% python3 -q
>>> import numpy as np
>>> import numpy.linalg as la
>>> np.set_printoptions(precision=2, suppress=True, linewidth=200)
>>> M = np.load("w.npy")
>>> M
array([[  0.1,  -1.6,  28. ],
       [  0.3,   0.3,  20. ],
       [ -0.7,  -0.5, -30. ]])
>>> print(round(la.eigvals(M).sum().real, 2))
-29.6
>>> np.einsum("ii->", M)
np.float64(-29.6)
>>> round(float(np.einsum("ij,ji->", M, M)), 2)
839.94
>>> x = np.array([-3, -2, 0])
>>> rhs = M @ x
>>> c, lr = np.zeros(3), 1 / la.norm(M, 2) ** 2
>>> for i in range(300):
...     c -= lr * M.T @ (M @ c - rhs)
...     if i % 50 == 0: print(i, round(la.norm(M @ c - rhs), 2))
... 
0 4.4
50 4.12
100 3.86
150 3.61
200 3.38
250 3.16
>>> c
array([-0.21, -0.84, -0.03])
>>> round(float(la.cond(M)), 2)
355.11
>>> [round(float(x), 2) for x in la.svd(M, compute_uv=False)[:3]]
[45.66, 1.67, 0.13]
>>> round(np.log10(la.cond(M)))
3
>>> print(np.argsort(-la.norm(M, axis=0).round(6), kind="stable")[:3])
[2 1 0]
>>> np.abs(la.svd(M)[2][-1])
array([0.97, 0.23, 0.02])
>>> w, V = la.eig(M)
>>> np.round(np.prod(w), 2)
np.float64(9.78)
>>> np.round(M @ V[:, 0] - w[0] * V[:, 0], 2) + 0
array([0., 0., 0.])
>>> F = np.array([[8, -2, 7, 4], [8, 4, 6, -4], [9, 8, 8, 3], [-4, -9, -8, 6]])
>>> print(F)
[[ 8 -2  7  4]
 [ 8  4  6 -4]
 [ 9  8  8  3]
 [-4 -9 -8  6]]
>>> round(float(la.norm(F, "nuc")), 2)
41.46
>>> round(la.norm(F[1], 1), 2), round(float(la.norm(F[1], np.inf)), 2)
(np.float64(22.0), 8.0)
>>> round(float(la.norm(F) ** 2 / la.norm(F, 2) ** 2), 2)
1.28
>>> la.norm(F, axis=1).argmax()
np.int64(2)
>>> la.norm(F, axis=0)
array([15.  , 12.85, 14.59,  8.77])
>>> print(la.norm(F, axis=1))
[11.53 11.49 14.76 14.04]
>>> round(la.norm(F, 2), 2)
np.float64(23.03)
>>> Y = la.inv(F)
>>> print(np.allclose(Y, F.T))
False
>>> la.det(F) * Y
array([[-194.,  637.,  164.,  472.],
       [-340.,  -46.,  352.,   20.],
       [ 532., -536., -256., -584.],
       [  70., -359.,  296.,   88.]])
>>> f = np.array([3, 3, -2, 2])
>>> Y = F + np.outer(f, np.eye(4)[2])
>>> np.round(la.det(Y) / la.det(F), 2), np.round(1 + la.solve(F, f)[2], 2)
(np.float64(0.79), np.float64(0.79))
>>> la.matrix_rank(la.inv(Y) - la.inv(F), tol=1e-8)
np.int64(1)
>>> print(Y)
[[ 8. -2. 10.  4.]
 [ 8.  4.  9. -4.]
 [ 9.  8.  6.  3.]
 [-4. -9. -6.  6.]]
>>> E = np.loadtxt("data.csv", delimiter=",")
>>> E
array([[ -2.,   3.,  -4.,   6.],
       [  0.,   3.,   0.,   6.],
       [ -6.,   9., -10.,  15.],
       [  0.,   9.,   0.,  15.]])
>>> Y = E / la.norm(E, axis=1, keepdims=True)
>>> cov = Y @ Y.T
>>> np.argwhere(np.triu(np.abs(cov) > 0.95, 1))
array([[0, 2],
       [1, 3]])
>>> (cov - 2 * np.eye(4)).round(6).argmax(axis=1)
array([2, 3, 0, 1])
>>> print((np.abs(cov) > 0.9).astype(int))
[[1 0 1 0]
 [0 1 0 1]
 [1 0 1 0]
 [0 1 0 1]]
>>> rng = np.random.default_rng(41482)
>>> labels = rng.permutation(4)
>>> Y = F[:, labels] * rng.choice([-1, 1], 4)
>>> Y
array([[ 2, -7,  8, -4],
       [-4, -6,  8,  4],
       [-8, -8,  9, -3],
       [ 9,  8, -4, -6]])
>>> U, _, VT = la.svd(F.T @ Y)
>>> labels
array([1, 2, 0, 3])
>>> np.round(U @ VT, 2) + 0
array([[ 0.,  0.,  1.,  0.],
       [-1.,  0.,  0.,  0.],
       [ 0., -1.,  0.,  0.],
       [ 0.,  0.,  0., -1.]])
>>> print(Y.ravel(order="F"))
[ 2 -4 -8  9 -7 -6 -8  8  8  8  9 -4 -4  4 -3 -6]
>>> T = Y.reshape(4, 2, -1)
>>> T.sum(axis=1)
array([[ 10, -11],
       [  4,  -2],
       [  1, -11],
       [  5,   2]])
>>> print(T.shape)
(4, 2, 2)
>>> np.einsum("ihd,ihd->ih", T, T)
array([[ 53,  80],
       [ 52,  80],
       [128,  90],
       [145,  52]])
>>> np.swapaxes(T, 1, 2)[3]
array([[ 9, -4],
       [ 8, -6]])
>>> Y = np.array([[2, 1, 2], [0, 0, 2], [1, 2, 2], [0, 1, 2]])
>>> np.einsum("ij,ij->i", E, E)
array([ 65.,  45., 442., 306.])
>>> print(np.einsum("ik,kj->ij", E, Y))
[[ -8.  -4.   6.]
 [  0.   6.  18.]
 [-22. -11.  16.]
 [  0.  15.  48.]]
>>> la.matrix_rank(E @ Y)
np.int64(3)
>>> E @ Y
array([[ -8.,  -4.,   6.],
       [  0.,   6.,  18.],
       [-22., -11.,  16.],
       [  0.,  15.,  48.]])
>>> w, V = la.eig(E)
>>> print(w)
[  0.32 -12.32  -0.49  18.49]
>>> np.sort(la.eigvals(la.inv(E)))
array([-2.05, -0.08,  0.05,  3.08])
>>> feats = np.load("out8.npy")
>>> feats.round(2) + 0
array([[ 0.  , -0.01, -0.61],
       [ 0.01,  0.01, -1.2 ],
       [ 0.03,  0.  ,  0.19],
       [-0.02,  0.  , -1.16],
       [ 0.02, -0.03,  0.86],
       [-0.01,  0.03,  1.37],
       [ 0.  ,  0.  , -0.53],
       [ 0.01, -0.01, -0.26],
       [-0.02,  0.02, -1.75],
       [ 0.01,  0.  , -1.05],
       [ 0.01, -0.04,  1.27]])
>>> cent = feats[[6, 10]].astype(float)
>>> for _ in range(7):
...     labels = la.norm(feats[:, None] - cent, axis=-1).argmin(axis=1)
...     cent = np.array([feats[labels == j].mean(axis=0) for j in range(2)])
... 
>>> labels
array([0, 0, 1, 0, 1, 1, 0, 0, 0, 0, 1])
>>> cent.round(2) + 0
array([[ 0.  ,  0.  , -0.94],
       [ 0.01, -0.01,  0.92]])
